$ python -q
>>> import numpy as np
>>> from numpy import linalg as LA
>>> np.set_printoptions(precision=4, suppress=True, linewidth=120)
>>> A = np.load("data.npy")
>>> A
array([[ 0.    , -0.2904,  0.2957,  0.8496, -0.0833, -1.4264, -0.9086,  0.4891],
       [-0.2753, -0.3621, -0.6815, -0.4653,  0.5181, -1.215 ,  0.9568, -0.6725],
       [ 1.2847,  0.7217, -0.03  , -0.2025,  1.2474, -0.1283, -0.4322, -0.166 ],
       [-0.5506,  1.0182, -0.31  , -1.2553, -0.4665, -0.4445, -0.674 ,  0.3447],
       [ 0.2753, -0.7995, -1.5687, -0.0222, -0.1096,  0.3607, -0.8254,  0.0123],
       [ 1.1012,  0.4319, -0.4799,  0.201 , -1.0062, -0.32  ,  0.8597,  0.69  ],
       [ 0.    , -0.7986,  0.241 , -0.7245,  0.6601,  0.0666,  0.2985,  1.5   ],
       [-0.8259,  0.8739, -0.7757,  0.9376,  0.7006,  0.1954,  0.3293,  0.6602]])
>>> rng = np.random.default_rng(473)
>>> lab = rng.permutation(8)
>>> other = A[:, lab] * rng.choice([-1, 1], 8)
>>> other
array([[ 0.9086,  0.2957, -0.8496, -1.4264, -0.    , -0.0833,  0.2904,  0.4891],
       [-0.9568, -0.6815,  0.4653, -1.215 ,  0.2753,  0.5181,  0.3621, -0.6725],
       [ 0.4322, -0.03  ,  0.2025, -0.1283, -1.2847,  1.2474, -0.7217, -0.166 ],
       [ 0.674 , -0.31  ,  1.2553, -0.4445,  0.5506, -0.4665, -1.0182,  0.3447],
       [ 0.8254, -1.5687,  0.0222,  0.3607, -0.2753, -0.1096,  0.7995,  0.0123],
       [-0.8597, -0.4799, -0.201 , -0.32  , -1.1012, -1.0062, -0.4319,  0.69  ],
       [-0.2985,  0.241 ,  0.7245,  0.0666, -0.    ,  0.6601,  0.7986,  1.5   ],
       [-0.3293, -0.7757, -0.9376,  0.1954,  0.8259,  0.7006, -0.8739,  0.6602]])
>>> U, _, Vh = LA.svd(A.T @ other)
>>> np.round(U @ Vh, 4) + 0
array([[ 0.,  0.,  0.,  0., -1.,  0.,  0.,  0.],
       [ 0.,  0.,  0.,  0.,  0.,  0., -1.,  0.],
       [ 0.,  1.,  0.,  0.,  0.,  0.,  0.,  0.],
       [ 0.,  0., -1.,  0.,  0.,  0.,  0.,  0.],
       [ 0.,  0.,  0.,  0.,  0.,  1.,  0.,  0.],
       [ 0.,  0.,  0.,  1.,  0.,  0.,  0.,  0.],
       [-1.,  0.,  0.,  0.,  0.,  0.,  0.,  0.],
       [ 0.,  0.,  0.,  0.,  0.,  0.,  0.,  1.]])
>>> lab
array([6, 2, 3, 5, 0, 4, 1, 7])
>>> W2 = np.array([[-0.7, -0.9, 0.0, 0.5, -0.8, 0.2],
...     [0.0, -1.6, -0.6, -0.9, -0.8, -0.2],
...     [1.3, -0.6, 0.6, 0.9, -0.1, 1.0]])
>>> data = np.array([[2, 1, 2],
...     [3, -3, 3],
...     [2, 2, 1],
...     [1, 0, 0],
...     [1, 3, 3],
...     [0, -2, 1],
...     [0, -1, -2],
...     [2, 0, -3],
...     [-1, 3, 0],
...     [-1, -2, 3],
...     [1, 1, -2],
...     [-2, 0, 0]]) @ W2 + 0.3 * rng.normal(size=(12, 6))
>>> data
array([[ 1.2926, -4.5665,  0.1332,  1.9102, -1.7243,  2.1447],
       [ 1.8835,  0.1244,  3.2261,  7.052 , -0.5266,  3.9091],
       [-0.5163, -5.8773, -0.7957, -0.6113, -3.0131,  2.1001],
       [-1.4384, -1.0567,  0.2863,  0.5706, -0.4344,  0.3092],
       [ 2.9725, -7.2672,  0.2826,  0.5196, -3.311 ,  2.3367],
       [ 0.9837,  2.8535,  2.1437,  2.2476,  1.2214,  1.5218],
       [-2.3377,  2.9029, -0.2699, -0.6404,  1.1865, -1.6046],
       [-4.7679,  0.0439, -2.1382, -1.576 , -1.3035, -2.9284],
       [ 0.5909, -4.3146, -1.6137, -2.7086, -2.1099, -0.4401],
       [ 4.2788,  1.5909,  3.2686,  4.1528,  1.8462,  2.5894],
       [-2.9239, -1.587 , -2.0579, -2.8151, -1.4319, -1.8751],
       [ 1.2564,  1.7793,  0.1589, -1.0364,  1.7044, -0.2441]])
>>> Xs = data - data.mean(axis=0)
>>> U, sigma, Vh = LA.svd(Xs, full_matrices=False)
>>> np.abs(Vh[-1])
array([0.1894, 0.288 , 0.849 , 0.1467, 0.1524, 0.3401])
>>> Vh[0] * np.sign(Vh[0, np.abs(Vh[0]).argmax()])
array([0.428 , 0.3281, 0.4121, 0.6011, 0.2278, 0.3552])
>>> sigma
array([14.7338, 13.0859,  5.3523,  1.5652,  0.94  ,  0.6979])
>>> np.searchsorted(np.cumsum(sigma ** 2) / (sigma ** 2).sum(), 0.9) + 1
np.int64(2)
>>> dist = LA.norm(data[:, None] - data[None], axis=-1)
>>> dist.mean(axis=1).argmax()
np.int64(1)
>>> LA.norm(data - data.mean(axis=0), axis=1)
array([4.1618, 8.1598, 5.6237, 1.6151, 7.3441, 5.3491, 5.8069, 6.999 , 5.1929, 7.5954, 5.7469, 4.4405])
>>> np.unravel_index(dist.round(6).argmax(), dist.shape)
(np.int64(1), np.int64(7))
>>> proj = data @ LA.solve(data.T @ data, data.T)
>>> np.allclose(proj @ proj, proj)
True
>>> round(float(np.trace(proj)), 4)
6.0
>>> np.round(LA.eigvalsh(proj), 4) + 0
array([0., 0., 0., 0., 0., 0., 1., 1., 1., 1., 1., 1.])
>>> np.diag(proj)
array([0.6207, 0.7547, 0.7361, 0.6484, 0.7098, 0.522 , 0.2157, 0.5524, 0.3023, 0.519 , 0.1736, 0.2453])
>>> other = data / np.sqrt((data ** 2).mean(axis=1, keepdims=True))
>>> other[6]
array([-1.3365,  1.6596, -0.1543, -0.3661,  0.6783, -0.9173])
>>> LA.norm(other, axis=1)
array([2.4495, 2.4495, 2.4495, 2.4495, 2.4495, 2.4495, 2.4495, 2.4495, 2.4495, 2.4495, 2.4495, 2.4495])
>>> x0 = np.array([0, 1, 3, -2, 2, 0])
>>> y = data @ x0
>>> coef, lr = np.zeros(6), 1 / LA.norm(data, 2) ** 2
>>> for i in range(150):
...     coef -= lr * data.T @ (data @ coef - y)
...     if i % 50 == 0: print(i, round(LA.norm(data @ coef - y), 4))
... 
0 8.9115
50 2.5593
100 1.9222
>>> coef
array([ 0.3986,  1.4683,  1.3663, -1.568 ,  1.7167,  0.4376])
>>> W2 = np.sign(np.array([[1, 0, 2], [1, 1, 2], [3, 2, 0]]))
>>> other = (np.tril(W2, -1) + np.eye(3)) @ (np.triu(W2, 1) + np.eye(3))
>>> ev = np.array([0, 3, 1])
>>> X = np.rint(other * ev @ LA.inv(other)) + 0
>>> X
array([[ 0., -1.,  1.],
       [-3.,  4., -1.],
       [-3.,  3.,  0.]])
>>> proj = np.triu(np.array([[-5, 4, 2], [-4, 2, 1], [-5, -4, -2]]), 1) + np.eye(3)
>>> other = proj @ X @ LA.inv(proj)
>>> proj @ X - X @ proj
array([[-18.,  22.,  -3.],
       [ -3.,  15.,   2.],
       [  0.,  12.,   3.]])
>>> LA.matrix_rank(other)
np.int64(2)
>>> other
array([[-18.,  93., -60.],
       [ -6.,  31., -20.],
       [ -3.,  15.,  -9.]])
>>> J = np.arange(40).reshape(8, 5) + -2
>>> J
array([[-2, -1,  0,  1,  2],
       [ 3,  4,  5,  6,  7],
       [ 8,  9, 10, 11, 12],
       [13, 14, 15, 16, 17],
       [18, 19, 20, 21, 22],
       [23, 24, 25, 26, 27],
       [28, 29, 30, 31, 32],
       [33, 34, 35, 36, 37]])
>>> other = np.array([[1, -2], [1, 0], [0, 1], [0, 0], [-2, -1]])
>>> LA.matrix_rank(np.vstack([J, other.T]))
np.int64(4)
>>> np.einsum("ij->j", J)
array([124, 132, 140, 148, 156])
>>> np.vstack([J, other.T]).shape
(10, 5)
>>> other.T @ J.T
array([[ -7,  -7,  -7,  -7,  -7,  -7,  -7,  -7],
       [  2,  -8, -18, -28, -38, -48, -58, -68]])
>>> LA.lstsq(J[:-1].T, J[-1])[2]
np.int32(2)
>>> np.round(J @ LA.pinv(J) @ J, 4) + 0
array([[-2., -1.,  0.,  1.,  2.],
       [ 3.,  4.,  5.,  6.,  7.],
       [ 8.,  9., 10., 11., 12.],
       [13., 14., 15., 16., 17.],
       [18., 19., 20., 21., 22.],
       [23., 24., 25., 26., 27.],
       [28., 29., 30., 31., 32.],
       [33., 34., 35., 36., 37.]])
>>> np.unique(J.round(6), axis=0).shape
(8, 5)
>>> round(np.trace(LA.pinv(J) @ J), 4)
np.float64(2.0)
>>> np.abs(np.diag(LA.qr(J)[1])) > 1e-9
array([ True,  True, False, False, False])
>>> K = np.minimum.outer(np.arange(1, 5), np.arange(1, 5)) * 3
>>> K
array([[ 3,  3,  3,  3],
       [ 3,  6,  6,  6],
       [ 3,  6,  9,  9],
       [ 3,  6,  9, 12]])
>>> U, sigma, Vh = LA.svd(J)
>>> V = Vh[:(sigma > 1e-8).sum()]
>>> x0 = J[1] + -3 * J[6] + rng.integers(2) * np.eye(5)[0]
>>> x0
array([-81., -83., -85., -87., -89.])
>>> np.allclose(V.T @ V @ x0, x0)
True
>>> ev, V = LA.eig(K)
>>> np.sort(LA.eigvals(K.T))
array([ 0.8494,  1.2781,  3.    , 24.8726])
>>> np.round(K @ V[:, 0] - ev[0] * V[:, 0], 4) + 0
array([0., 0., 0., 0.])
>>> round(float(np.trace(A)), 4)
-1.1182
>>> np.allclose(A @ A.T, A.T @ A)
True
>>> np.sort(np.abs(LA.eigvals(A)))
array([2., 2., 2., 2., 2., 2., 2., 2.])
>>> round(np.abs(LA.eigvals(A)).max(), 4)
np.float64(2.0)
>>> np.allclose(A, A.T)
False
>>> m1 = np.loadtxt("mat.csv", delimiter=",")
>>> m1
array([[ 0.,  3.,  1.,  1.,  0.],
       [ 0., -1., -1.,  2., -3.],
       [ 0.,  0.,  0., -1.,  2.],
       [ 0.,  0.,  0.,  0., -1.],
       [ 0.,  0.,  0.,  0., -2.]])
>>> U, sigma, Vh = LA.svd(m1)
>>> np.argmax(sigma[:-1] / (sigma[1:] + 1e-6)) + 1
np.int64(4)
>>> other = U[:, :4] @ np.diag(sigma[:4]) @ Vh[:4]
>>> LA.matrix_rank(other)
np.int64(4)
>>> np.round(np.abs(m1 - other).max(), 4)
np.float64(0.0)
>>> W2 = np.array([[-3, -1, -1, -1, 2, -1, 2], [0, 3, 2, -5, 0, 2, -1]])
>>> mat = np.repeat(W2, 10 // 2, axis=0)
>>> mat = mat + 0.02 * rng.normal(size=mat.shape)
>>> mat
array([[-3.0179, -0.9869, -1.0248, -0.9903,  2.028 , -1.0274,  1.977 ],
       [-3.0005, -1.0101, -1.0267, -1.0155,  1.9906, -0.9994,  2.0099],
       [-3.0496, -1.0267, -1.0193, -0.9738,  1.9903, -1.0042,  1.9857],
       [-3.0064, -0.9847, -0.9964, -1.018 ,  1.9947, -1.0014,  1.9744],
       [-3.0256, -0.9954, -1.0089, -0.9923,  2.0037, -1.0445,  1.9514],
       [ 0.0079,  2.9925,  2.0194, -4.9979, -0.0024,  1.9667, -0.9794],
       [ 0.0344,  2.9727,  1.9921, -5.0175,  0.0099,  2.0107, -0.9908],
       [ 0.0311,  2.9911,  1.946 , -5.0175,  0.0235,  1.9862, -1.0174],
       [ 0.0262,  3.0263,  2.0093, -5.0187,  0.0009,  2.0021, -1.0224],
       [-0.0003,  3.0009,  1.9876, -5.0083, -0.0148,  2.0223, -0.969 ]])
>>> proj = mat @ LA.solve(mat.T @ mat, mat.T)
>>> np.round(np.trace(proj), 4)
np.float64(7.0)
>>> np.round(LA.eigvalsh(proj), 4) + 0
array([0., 0., 0., 1., 1., 1., 1., 1., 1., 1.])
>>> np.allclose(proj @ proj, proj)
True
>>> U, sigma, Vh = LA.svd(mat)
>>> np.argmax(sigma[:-1] / (sigma[1:] + 1e-6)) + 1
np.int64(2)
>>> other = U[:, :2] @ np.diag(sigma[:2]) @ Vh[:2]
>>> np.round(np.abs(mat - other).max(), 4)
np.float64(0.0402)
>>> round(float(LA.norm(mat - other, 2)), 4), round(sigma[2], 4)
(0.0816, np.float64(0.0816))
>>> LA.matrix_rank(mat, rtol=0.05)
np.int64(2)
>>> other = np.c_[mat[:, :1] @ np.array([[-3]]), np.array([3, 2, -3, 1, 1, 3, -1, 1, 0, 0])]
>>> other
array([[ 9.0538,  3.    ],
       [ 9.0015,  2.    ],
       [ 9.1489, -3.    ],
       [ 9.0193,  1.    ],
       [ 9.0769,  1.    ],
       [-0.0238,  3.    ],
       [-0.1031, -1.    ],
       [-0.0932,  1.    ],
       [-0.0787,  0.    ],
       [ 0.0008,  0.    ]])
>>> LA.norm(LA.qr(mat)[0].T @ other, axis=0) ** 2 / ((other ** 2).sum(axis=0) + 1e-12)
array([1.    , 0.9757])
>>> np.round(LA.norm(other - mat @ LA.lstsq(mat, other)[0], axis=0), 4) + 0
array([0.    , 0.9227])
>>> LA.matrix_rank(np.c_[mat, other])
np.int64(8)
